$ python -q
>>> import numpy as np
>>> np.set_printoptions(precision=2, suppress=True, linewidth=200)
>>> K = np.load("run5.npy")
>>> K
array([[ 1.59,  0.41,  2.23],
       [ 0.41,  1.69, -1.  ],
       [ 2.23, -1.  ,  4.72]])
>>> # looks like rank 2
>>> B = np.array([[-6, -5, 1], [-2, 3, 8]])
>>> C = np.kron(B, K)
>>> C.shape
(6, 9)
>>> left, sig, VT = np.linalg.svd(K)
>>> np.argmax(sig[:-1] / (sig[1:] + 1e-6)) + 1
np.int64(2)
>>> B = left[:, :2] @ np.diag(sig[:2]) @ VT[:2]
>>> round(float(np.abs(K - B).max()), 2)
0.0
>>> X = np.array([[-1.0, 0.0, 0.0, 0.0],
...     [0.0, -1.0, 0.0, 0.0],
...     [0.0, 0.0, 0.0, -1.0],
...     [0.0, 0.0, -1.0, 0.0]])
>>> X
array([[-1.,  0.,  0.,  0.],
       [ 0., -1.,  0.,  0.],
       [ 0.,  0.,  0., -1.],
       [ 0.,  0., -1.,  0.]])
>>> evals, vecs = np.linalg.eigh(X)
>>> vec = np.array([0, 2, 2, 2])
>>> np.round(vecs * np.abs(evals) @ vecs.T, 2) + 0
array([[1., 0., 0., 0.],
       [0., 1., 0., 0.],
       [0., 0., 1., 0.],
       [0., 0., 0., 1.]])
>>> (np.sign(vecs[:, -1].round(6)) == np.sign(vecs[0, -1].round(6))).astype(int)
array([1, 1, 0, 0])
>>> evals, vecs = np.linalg.eigvalsh(X)
Traceback (most recent call last):
  File "<python-input-18>", line 1, in <module>
    evals, vecs = np.linalg.eigvalsh(X)
    ^^^^^^^^^^^
ValueError: too many values to unpack (expected 2)
>>> evals, vecs = np.linalg.eigh(X)
>>> np.abs(vecs[:, -1])
array([0.  , 0.  , 0.71, 0.71])
>>> evals.sum(), np.trace(X)
(np.float64(-2.0), np.float64(-2.0))
>>> np.round(vecs @ np.diag(evals) @ vecs.T, 2) + 0
array([[-1.,  0.,  0.,  0.],
       [ 0., -1.,  0.,  0.],
       [ 0.,  0.,  0., -1.],
       [ 0.,  0., -1.,  0.]])
>>> np.linalg.eigvalsh(X + -3 * np.eye(4))
array([-4., -4., -4., -2.])
>>> (evals > 1e-8).sum(), (evals < -1e-8).sum()
(np.int64(1), np.int64(3))
>>> np.linalg.eigvalsh(X @ X)
array([1., 1., 1., 1.])
>>> np.abs(vecs[:, -1]).round(6).argmax()
np.int64(2)
>>> f = np.array([-3, -1, -1, -1])
>>> B = X + np.outer(f, np.eye(4)[0])
>>> np.linalg.matrix_rank(np.linalg.inv(B) - np.linalg.inv(X), tol=1e-8)
np.int64(1)
>>> B
array([[-4.,  0.,  0.,  0.],
       [-1., -1.,  0.,  0.],
       [-1.,  0.,  0., -1.],
       [-1.,  0., -1.,  0.]])
>>> A = np.load("test15.npy")
>>> A
array([[-1.,  1.,  0.,  0.,  0.,  0.],
       [ 0., -1.,  1.,  0.,  0.,  0.],
       [ 0.,  0., -1.,  1.,  0.,  0.],
       [ 0.,  0.,  0., -1.,  1.,  0.],
       [ 0.,  0.,  0.,  0., -1.,  1.],
       [ 0.,  0.,  0.,  0.,  0., -1.]])
>>> vec = np.array([0, 0, 0, 1, 2, 2])
>>> A @ (2 * vec)
array([ 0.,  0.,  2.,  2.,  0., -4.])
>>> A @ np.ones(6)
array([ 0.,  0.,  0.,  0.,  0., -1.])
>>> np.linalg.norm(A @ vec) <= np.linalg.norm(A, 2) * np.linalg.norm(vec) + 1e-9
np.True_
>>> np.sign((A @ vec).round(6))
array([ 0.,  0.,  1.,  1.,  0., -1.])
>>> np.linalg.matrix_rank(A - A[0, 0] * np.eye(6))
np.int64(5)
>>> [int(np.linalg.matrix_rank(np.linalg.matrix_power(A, p))) for p in range(1, 7)]
[6, 6, 6, 6, 6, 6]
>>> np.sort(np.linalg.eigvals(A))
array([-1., -1., -1., -1., -1., -1.])
>>> np.prod(np.diag(A)), np.round(np.linalg.det(A), 2)
(np.float64(1.0), np.float64(1.0))
>>> W0 = np.load("mat.npy")
>>> W0
array([[ 0.6 ,  0.9 , -0.9 ,  0.3 ],
       [-0.1 ,  0.8 , -1.  , -0.6 ],
       [-0.1 , -0.1 , -2.  , -0.3 ],
       [-0.46,  1.17, -0.92, -0.81]])
>>> B = np.array([[-1, 0, -4], [2, -1, 4], [-4, -4, -3], [2, -1, -3]])
>>> np.einsum("ij,ij->i", W0, W0)
array([2.07, 2.01, 4.11, 3.08])
>>> np.einsum("ik,kj->ij", W0, B)
array([[ 5.4 ,  2.4 ,  3.  ],
       [ 4.5 ,  3.8 ,  8.4 ],
       [ 7.3 ,  8.4 ,  6.9 ],
       [ 4.86,  3.32, 11.71]])
>>> B.T @ W0.T
array([[ 5.4 ,  4.5 ,  7.3 ,  4.86],
       [ 2.4 ,  3.8 ,  8.4 ,  3.32],
       [ 3.  ,  8.4 ,  6.9 , 11.71]])
>>> mat = np.array([[-4, 0], [9, 0]])
>>> vec = np.array([2, 1])
>>> a = np.maximum(mat @ vec, 0)
>>> np.maximum(mat @ (3 * vec), 0)
array([ 0, 54])
>>> a
array([ 0, 18])
>>> np.tanh(mat @ vec)
array([-1.,  1.])
>>> mat * (a > 1e-9)[:, None]
array([[0, 0],
       [9, 0]])
>>> np.maximum(mat @ vec, 0) - np.maximum(-mat @ vec, 0)
array([-8, 18])
>>> np.flatnonzero(a > 1e-9)
array([1])
>>> mat.T @ a
array([162,   0])
>>> round(float(np.linalg.norm(mat) ** 2 / np.linalg.norm(mat, 2) ** 2), 2)
1.0
>>> np.linalg.norm(mat, axis=0)
array([9.85, 0.  ])
>>> mat[0] @ mat[1]
np.int64(-36)
>>> np.linalg.norm(mat, axis=1).argmax()
np.int64(1)
>>> np.round(np.linalg.norm(mat[0] - mat[1]), 2)
np.float64(13.0)
>>> round(float(np.linalg.norm(mat, "nuc")), 2)
9.85
>>> F = np.load("x.npy")
>>> F
array([[-0.15,  4.88, -0.43, -1.  ],
       [-0.9 ,  0.19, -3.74, -3.19],
       [-2.1 , -4.16, -1.52, -0.99],
       [ 0.96,  4.51,  0.95, -1.69],
       [-4.58,  1.68,  0.73,  0.82],
       [ 1.75,  4.37,  1.55,  0.63],
       [ 0.67,  2.32, -4.27,  0.95],
       [ 3.06,  1.46,  3.14,  1.91],
       [ 2.22, -2.42, -3.09, -2.16],
       [ 3.53,  0.91,  1.11,  3.24],
       [-2.67, -0.1 , -1.23,  4.04],
       [-0.03, -4.69,  0.66,  1.6 ],
       [ 2.21,  0.73,  3.04, -3.22],
       [-2.75, -1.63, -3.5 , -1.6 ],
       [ 3.09, -0.07, -0.9 , -3.83],
       [ 0.17,  0.35, -4.09,  2.85],
       [ 0.15, -0.43,  3.23, -3.79],
       [-1.71,  0.31,  4.66, -0.52],
       [ 0.91, -1.78,  1.07, -4.46],
       [ 2.45,  4.1 ,  0.58, -1.35],
       [-0.07, -0.17, -1.53,  4.76],
       [ 3.49,  2.3 , -1.48,  2.3 ],
       [ 0.54, -2.42,  3.22,  2.92],
       [-2.61, -2.66,  2.5 ,  2.2 ],
       [ 2.25,  0.93, -1.11, -4.23],
       [ 1.1 ,  1.97,  0.32,  4.45],
       [-0.53, -4.28,  2.15,  1.32]])
>>> Ac = (F - F.mean(axis=0)) / F.std(axis=0)
>>> Ac.std(axis=0)
array([1., 1., 1., 1.])
>>> np.argwhere(np.abs(Ac) > 2)
array([[4, 0]])
>>> coef = np.linalg.lstsq(np.delete(Ac, 2, axis=1), Ac[:, 2])[0]
>>> round(float(1 - np.var(Ac[:, 2] - np.delete(Ac, 2, axis=1) @ coef)), 2)
0.01
>>> coef
array([ 0.08, -0.05,  0.02])
>>> E = np.loadtxt("sample14.csv", delimiter=",")
>>> E
array([[ 1., -1., -1.,  1., -1.,  1.,  1., -1.],
       [ 1., -1., -1.,  1.,  1., -1., -1.,  1.],
       [ 1.,  1., -1., -1., -1., -1.,  1.,  1.],
       [ 1., -1.,  1., -1.,  1., -1.,  1., -1.]])
>>> def softmax(z):
...     e = np.exp(z - z.max(axis=-1, keepdims=True))
...     return e / e.sum(axis=-1, keepdims=True)
... 
>>> softmax(E).sum(axis=1)
array([1., 1., 1., 1.])
>>> softmax(E[2])
array([0.22, 0.22, 0.03, 0.03, 0.03, 0.03, 0.22, 0.22])
>>> scores = E @ E.T / np.sqrt(8)
>>> softmax(scores).round(6).argmax(axis=1)
array([0, 1, 2, 3])
>>> softmax(scores)
array([[0.85, 0.05, 0.05, 0.05],
       [0.05, 0.85, 0.05, 0.05],
       [0.05, 0.05, 0.85, 0.05],
       [0.05, 0.05, 0.05, 0.85]])
>>> softmax(scores + np.triu(np.full(scores.shape, -np.inf), 1))
array([[1.  , 0.  , 0.  , 0.  ],
       [0.06, 0.94, 0.  , 0.  ],
       [0.05, 0.05, 0.89, 0.  ],
       [0.05, 0.05, 0.05, 0.85]])
>>> B = E / np.sqrt((E ** 2).mean(axis=1, keepdims=True))
>>> B[2]
array([ 1.,  1., -1., -1., -1., -1.,  1.,  1.])
>>> E - E.mean(axis=1, keepdims=True)
array([[ 1., -1., -1.,  1., -1.,  1.,  1., -1.],
       [ 1., -1., -1.,  1.,  1., -1., -1.,  1.],
       [ 1.,  1., -1., -1., -1., -1.,  1.,  1.],
       [ 1., -1.,  1., -1.,  1., -1.,  1., -1.]])
>>> np.linalg.matrix_rank(E - E.mean(axis=1, keepdims=True))
np.int64(4)
>>> data = np.load("case17.npy")
>>> data
array([[ 0.2, -0.4, -1.5,  0. ,  2.5,  1.1],
       [ 0.3, -0.6, -0.3, -3.3,  0.5, -1.7],
       [-0.3, -1.7, -2.2, -4.2, -0.9,  0.2]])
>>> f, v = data[0], data[1]
>>> f @ f
np.float64(9.91)
>>> p = (f @ v) / (f @ f) * f
>>> (v - p) @ f
np.float64(0.0)
